$ python -q
>>> import numpy as np
>>> np.set_printoptions(precision=4, suppress=True, linewidth=160, sign=" ")
>>> def rd(a):
...     return np.round(a, 4) + 0
... 
>>> A = np.array([[0, 0, 0, 0, 0], [-3, 0, 0, 2, 0], [0, 5, 0, -4, 1]])
>>> U, sigma, Vh = np.linalg.svd(A)
>>> evecs = Vh[:(sigma > 1e-8).sum()]
>>> rng = np.random.default_rng(189)
>>> x0 = A[1] + 2 * A[2] + rng.integers(2) * np.eye(5)[4]
>>> print(x0)
[-3. 10.  0. -6.  2.]
>>> print(np.allclose(evecs.T @ evecs @ x0, x0))
True
>>> rd(np.linalg.norm(x0 - evecs.T @ evecs @ x0))
np.float64(0.0)
>>> rd(evecs.T @ evecs)
array([[ 0.7842, -0.249 ,  0.    , -0.3237, -0.0498],
       [-0.249 ,  0.6743,  0.    , -0.3734,  0.1349],
       [ 0.    ,  0.    ,  0.    ,  0.    ,  0.    ],
       [-0.3237, -0.3734,  0.    ,  0.5145, -0.0747],
       [-0.0498,  0.1349,  0.    , -0.0747,  0.027 ]])
>>> np.linalg.matrix_rank(np.vstack([A, x0]))
np.int64(2)
>>> feats = np.load("x.npy")
>>> print(feats)
[[-7.53    6.2083  2.1808]
 [ 7.0768 -3.9569  5.8534]
 [-3.1878  9.4393  0.8583]
 [ 1.2498  9.8812  0.8946]
 [-9.14    2.7853 -2.9499]
 [-8.4769  0.0565  5.3047]
 [-9.3162 -3.3175  1.4837]
 [-9.5418  2.7257 -1.2345]
 [ 6.772   2.1118 -7.0484]
 [ 9.3176 -3.4052  1.26  ]
 [-5.0515  2.2206  8.3398]
 [ 3.2286  9.2912  1.8027]
 [-8.3673  5.0158 -2.1975]
 [ 1.9211  6.147   7.6501]
 [ 0.8613  8.9747  4.3259]
 [ 3.8761 -8.1296  4.3458]
 [-6.5762 -3.908   6.4406]
 [ 1.2898  5.6617 -8.1413]
 [-3.2109 -2.8179 -9.0415]
 [ 1.9892 -9.0073 -3.8615]
 [ 2.0549  3.0352 -9.304 ]
 [-7.1229 -2.2704  6.6415]
 [-0.0381 -6.8681 -7.2682]
 [-3.7357 -0.0857  9.2756]
 [ 4.9458 -1.2997 -8.5936]
 [-1.6652  9.848  -0.4938]
 [-2.1086 -2.6364  9.4129]]
>>> U, sigma, Vh = np.linalg.svd(A, full_matrices=False)
>>> rd(np.abs(Vh[0]))
array([ 0.1127,  0.7295,  0.    ,  0.6587,  0.1459])
>>> print(rd(sigma))
[ 6.6378  3.3075  0.    ]
>>> rd(np.cumsum(sigma ** 2) / np.sum(sigma ** 2))
array([ 0.8011,  1.    ,  1.    ])
>>> mat = np.array([[0, 3, 3, 1], [0, 0, 1, 0], [0, 3, 3, 0], [1, 0, 3, 3]])
>>> mat[:, 0] = -1 * mat[:, 1]
>>> mat
array([[-3,  3,  3,  1],
       [ 0,  0,  1,  0],
       [-3,  3,  3,  0],
       [ 0,  0,  3,  3]])
>>> def softmax(z):
...     e = np.exp(z - z.max(axis=-1, keepdims=True))
...     return e / e.sum(axis=-1, keepdims=True)
... 
>>> rd(softmax(mat[3] + -1))
array([ 0.0237,  0.0237,  0.4763,  0.4763])
>>> softmax(mat).sum(axis=1)
array([ 1.,  1.,  1.,  1.])
>>> scores = mat @ mat.T / np.sqrt(4)
>>> print(rd(softmax(scores)[3] @ mat))
[-0.1721  0.1721  2.999   2.8732]
>>> softmax(scores).round(6).argmax(axis=1)
array([ 0,  0,  0,  3])
>>> print(mat.shape)
(4, 4)
>>> np.count_nonzero(mat)
np.int64(10)
>>> rd(np.linalg.svd(mat, compute_uv=False))
array([ 7.7604,  3.6247,  0.7981,  0.    ])
>>> np.abs(mat).max()
np.int64(3)
>>> gram = mat.T @ mat
>>> rd(np.linalg.svd(mat, compute_uv=False) ** 2)
array([ 60.2243,  13.1387,   0.6369,   0.    ])
>>> np.allclose(gram, gram.T)
True
>>> print(np.trace(gram), (mat ** 2).sum())
74 74
>>> print(np.linalg.matrix_rank(gram))
3
>>> (mat @ mat.T).shape
(4, 4)
>>> np.abs(np.diag(np.linalg.qr(mat)[1])) > 1e-9
array([ True, False,  True,  True])
>>> try:
...     np.linalg.inv(mat)
... except np.linalg.LinAlgError as e:
...     print(repr(e))
... 
LinAlgError('Singular matrix')
>>> np.unique(mat.round(6), axis=0).shape
(4, 4)
>>> rd(np.trace(np.linalg.pinv(mat) @ mat))
np.float64(3.0)
>>> z = rng.integers(0, 3, 3)
>>> W0 = (z[:, None] == z) * 2 + np.eye(3)
>>> W0
array([[ 3.,  0.,  0.],
       [ 0.,  3.,  0.],
       [ 0.,  0.,  3.]])
>>> x0 = np.array([1, -2, -9])
>>> y = W0 @ x0
>>> print(y)
[  3.  -6. -27.]
>>> rd(np.linalg.solve(W0.T, W0[2]))
array([ 0.,  0.,  1.])
>>> rd(np.linalg.solve(W0, W0[:, 2]))
array([ 0.,  0.,  1.])
>>> print(rd(np.abs(np.linalg.eigvals(W0)).max()))
3.0
>>> np.allclose(W0 @ W0.T, W0.T @ W0)
True
>>> evals, evecs = np.linalg.eig(W0)
>>> W0 @ evecs[:, 0] - evals[0] * evecs[:, 0]
array([ 0.,  0.,  0.])
>>> print(rd(np.sort(np.linalg.eigvals(W0.T))))
[ 3.  3.  3.]
>>> np.prod(evals)
np.float64(27.0)
>>> Y = np.array([[3]])
>>> W2 = np.array([[0, 3], [1, 2]])
>>> J = np.block([[Y, np.array([[-2, 1]])], [np.zeros((2, 1)), W2]])
>>> J
array([[ 3., -2.,  1.],
       [ 0.,  0.,  3.],
       [ 0.,  1.,  2.]])
>>> print(np.unravel_index(np.abs(J).argmax(), J.shape))
(np.int64(0), np.int64(0))
>>> print(np.count_nonzero(J))
6
>>> J.shape
(3, 3)
>>> print(rd(J.mean(axis=0)))
[ 1.     -0.3333  2.    ]
>>> np.allclose(J, J.T)
False
>>> print((J + J.T) / 2)
[[ 3.  -1.   0.5]
 [-1.   0.   2. ]
 [ 0.5  2.   2. ]]
>>> rd(np.linalg.det(J))
np.float64(-9.0)
>>> evals, evecs = np.linalg.eig(J)
>>> rd(np.sort(np.linalg.eigvals(J.T)))
array([-1.,  3.,  3.])
>>> F = np.load("mat.npy")
>>> F
array([[ 1., -1.,  0.,  0.],
       [-1.,  1., -1.,  0.],
       [ 0., -1.,  0., -1.],
       [ 0.,  0., -1., -1.]])
>>> u, r1 = F[3], F[0]
>>> u @ u
np.float64(2.0)
>>> p = (u @ r1) / (u @ u) * u
>>> rd(np.linalg.norm(u + r1) ** 2 + np.linalg.norm(u - r1) ** 2)
np.float64(8.0)
>>> r1 - p
array([ 1., -1.,  0.,  0.])
>>> print(np.linalg.matrix_rank(np.outer(u, r1)))
1
>>> (r1 - p) @ u
np.float64(0.0)
>>> M = np.array([[0, 0, 0, 0, 0, 1],
...     [0, 0, 0, 0, 1, 0],
...     [1, 0, 0, 0, 0, 0],
...     [0, 0, 0, 1, 0, 0],
...     [0, 0, 1, 0, 0, 0],
...     [0, 1, 0, 0, 0, 0]])
>>> x0 = np.array([-1, 0, -2, -1, -1, -2])
>>> rd(np.linalg.det(M))
np.float64(1.0)
>>> rd(np.linalg.inv(M))
array([[ 0.,  0.,  1.,  0.,  0.,  0.],
       [ 0.,  0.,  0.,  0.,  0.,  1.],
       [ 0.,  0.,  0.,  0.,  1.,  0.],
       [ 0.,  0.,  0.,  1.,  0.,  0.],
       [ 0.,  1.,  0.,  0.,  0.,  0.],
       [ 1.,  0.,  0.,  0.,  0.,  0.]])
>>> rd(np.abs(np.linalg.eigvals(M)))
array([ 1.,  1.,  1.,  1.,  1.,  1.])
>>> print(rd(np.linalg.norm(x0)), rd(np.linalg.norm(M @ x0)))
3.3166 3.3166
>>> print(M.T @ (M @ x0))
[-1  0 -2 -1 -1 -2]
>>> Q, R = np.linalg.qr(M)
>>> Q.shape, R.shape
((6, 6), (6, 6))
>>> np.abs(np.diag(R))
array([ 1.,  1.,  1.,  1.,  1.,  1.])
>>> print(Q)
[[ 0.  0.  0.  0.  0.  1.]
 [-0.  0.  0.  0. -1.  0.]
 [-1. -0.  0.  0.  0.  0.]
 [-0. -0. -0.  1.  0.  0.]
 [-0. -0. -1. -0.  0.  0.]
 [-0. -1. -0. -0.  0.  0.]]
>>> R
array([[-1.,  0.,  0.,  0.,  0.,  0.],
       [ 0., -1.,  0.,  0.,  0.,  0.],
       [ 0.,  0., -1.,  0.,  0.,  0.],
       [ 0.,  0.,  0.,  1.,  0.,  0.],
       [ 0.,  0.,  0.,  0., -1.,  0.],
       [ 0.,  0.,  0.,  0.,  0.,  1.]])
>>> Q.T @ Q
array([[ 1.,  0.,  0.,  0.,  0.,  0.],
       [ 0.,  1.,  0.,  0.,  0.,  0.],
       [ 0.,  0.,  1.,  0.,  0.,  0.],
       [ 0.,  0.,  0.,  1.,  0.,  0.],
       [ 0.,  0.,  0.,  0.,  1.,  0.],
       [ 0.,  0.,  0.,  0.,  0.,  1.]])
>>> print(np.allclose(R.T @ R, M.T @ M))
True
>>> np.trace(Q @ Q.T)
np.float64(6.0)
>>> rd(np.linalg.norm(R, 2))
np.float64(1.0)
>>> rd(np.linalg.norm(R, axis=0))
array([ 1.,  1.,  1.,  1.,  1.,  1.])
>>> print(rd(np.linalg.norm(R, axis=1)))
[ 1.  1.  1.  1.  1.  1.]
>>> Y = M / np.sqrt((M ** 2).mean(axis=1, keepdims=True))
>>> rd(Y[5])
array([ 0.    ,  2.4495,  0.    ,  0.    ,  0.    ,  0.    ])
>>> rd(M - M.mean(axis=1, keepdims=True))
array([[-0.1667, -0.1667, -0.1667, -0.1667, -0.1667,  0.8333],
       [-0.1667, -0.1667, -0.1667, -0.1667,  0.8333, -0.1667],
       [ 0.8333, -0.1667, -0.1667, -0.1667, -0.1667, -0.1667],
       [-0.1667, -0.1667, -0.1667,  0.8333, -0.1667, -0.1667],
       [-0.1667, -0.1667,  0.8333, -0.1667, -0.1667, -0.1667],
       [-0.1667,  0.8333, -0.1667, -0.1667, -0.1667, -0.1667]])
>>> np.linalg.matrix_rank(M - M.mean(axis=1, keepdims=True))
np.int64(5)
>>> blk = np.stack([M, 3 * M, M[::-1]])
>>> blk.shape
(3, 6, 6)
>>> rd(np.linalg.norm(blk, axis=(1, 2)))
array([ 2.4495,  7.3485,  2.4495])
>>> print(rd(np.linalg.det(blk)))
[  1. 729.  -1.]
>>> print(blk.sum(axis=0))
[[ 0  1  0  0  0  4]
 [ 0  0  1  0  4  0]
 [ 4  0  0  1  0  0]
 [ 1  0  0  4  0  0]
 [ 0  0  4  0  1  0]
 [ 0  4  0  0  0  1]]
>>> np.einsum("bij,cij->bc", blk, blk)
array([[  6,  18,   0],
       [ 18,  54,   0],
       [  0,   0,   6]])
>>> K = np.loadtxt("data.csv", delimiter=",")
>>> K
array([[ 2.1581,  2.1236,  2.9772, -1.0175, -3.1033],
       [ 2.0597,  1.9152,  2.9864, -0.9416, -2.9141],
       [ 1.9582,  1.9088,  3.0001, -0.9775, -3.0094],
       [ 1.846 ,  2.0702,  2.992 , -1.0071, -2.9897],
       [ 1.911 ,  2.0642,  3.0239, -1.0702, -2.8752],
       [ 2.0165,  1.9449,  3.0106, -0.906 , -3.0244],
       [-2.9865, -0.0739,  1.1581, -0.8776, -2.8349],
       [-3.0612,  0.0858,  0.9711, -0.9455, -3.1626],
       [-2.9036, -0.1986,  1.0004, -1.0606, -2.9337],
       [-2.9084,  0.0225,  0.941 , -0.9736, -2.9617],
       [-2.889 , -0.0047,  1.0249, -1.0192, -3.1168],
       [-3.0104, -0.1035,  1.0131, -0.8697, -3.1341]])
>>> P = K @ np.linalg.solve(K.T @ K, K.T)
>>> print(np.allclose(P @ P, P))
True
>>> print(rd(np.trace(P)))
5.0
>>> print(rd(P @ K[:, 1]))
[ 2.1236  1.9152  1.9088  2.0702  2.0642  1.9449 -0.0739  0.0858 -0.1986  0.0225 -0.0047 -0.1035]
>>> rd(np.diag(P))
array([ 0.3785,  0.2533,  0.2455,  0.3098,  0.532 ,  0.349 ,  0.757 ,  0.4771,  0.74  ,  0.2626,  0.2572,  0.438 ])
>>> Y = np.c_[K[:, :3] @ np.array([[5, -2, -3], [5, -3, 1], [-2, -4, -3]]), np.array([0, 1, -1, 1, 1, -2, 2, -3, 0, 3, 0, -2])]
>>> rd(Y)
array([[ 15.4541, -22.5958, -13.2823,   0.    ],
       [ 13.9017, -21.8106, -13.2231,   1.    ],
       [ 13.3348, -21.6432, -12.9661,  -1.    ],
       [ 13.597 , -21.8706, -12.4438,   1.    ],
       [ 13.8282, -22.1102, -12.7405,   1.    ],
       [ 13.7858, -21.9101, -13.1364,  -2.    ],
       [-17.6182,   1.5623,   5.4113,   2.    ],
       [-16.8192,   1.9806,   6.3561,  -3.    ],
       [-17.5118,   2.4014,   5.511 ,   0.    ],
       [-16.3115,   1.9853,   5.9247,   3.    ],
       [-16.5183,   1.6925,   5.5876,   0.    ],
       [-17.5957,   2.2789,   5.8884,  -2.    ]])
>>> np.linalg.matrix_rank(Y)
np.int64(4)
>>> np.linalg.matrix_rank(np.c_[K, Y])
np.int64(6)
>>> rd(np.linalg.norm(Y - K @ np.linalg.lstsq(K, Y)[0], axis=0))
array([ 0.    ,  0.    ,  0.    ,  4.3783])
>>> rd(np.linalg.lstsq(K, Y[:, 0])[0])
array([ 5.,  5., -2.,  0.,  0.])
>>> z = rng.permutation(5)
>>> Y = K[:, z] * rng.choice([-1, 1], 5)
>>> Y
array([[-1.0175, -2.1581,  2.1236,  3.1033, -2.9772],
       [-0.9416, -2.0597,  1.9152,  2.9141, -2.9864],
       [-0.9775, -1.9582,  1.9088,  3.0094, -3.0001],
       [-1.0071, -1.846 ,  2.0702,  2.9897, -2.992 ],
       [-1.0702, -1.911 ,  2.0642,  2.8752, -3.0239],
       [-0.906 , -2.0165,  1.9449,  3.0244, -3.0106],
       [-0.8776,  2.9865, -0.0739,  2.8349, -1.1581],
       [-0.9455,  3.0612,  0.0858,  3.1626, -0.9711],
       [-1.0606,  2.9036, -0.1986,  2.9337, -1.0004],
       [-0.9736,  2.9084,  0.0225,  2.9617, -0.941 ],
       [-1.0192,  2.889 , -0.0047,  3.1168, -1.0249],
       [-0.8697,  3.0104, -0.1035,  3.1341, -1.0131]])
>>> U, _, Vh = np.linalg.svd(K.T @ Y)
>>> rd(np.linalg.lstsq(K, Y)[0])
array([[ 0., -1.,  0.,  0.,  0.],
       [ 0.,  0.,  1.,  0.,  0.],
       [ 0.,  0.,  0.,  0., -1.],
       [ 1.,  0.,  0.,  0.,  0.],
       [ 0.,  0.,  0., -1.,  0.]])
>>> z
array([ 3,  0,  1,  4,  2])
>>> rd(U @ Vh)
array([[ 0., -1.,  0.,  0.,  0.],
       [ 0.,  0.,  1.,  0.,  0.],
       [ 0.,  0.,  0.,  0., -1.],
       [ 1.,  0.,  0.,  0.,  0.],
       [ 0.,  0.,  0., -1.,  0.]])
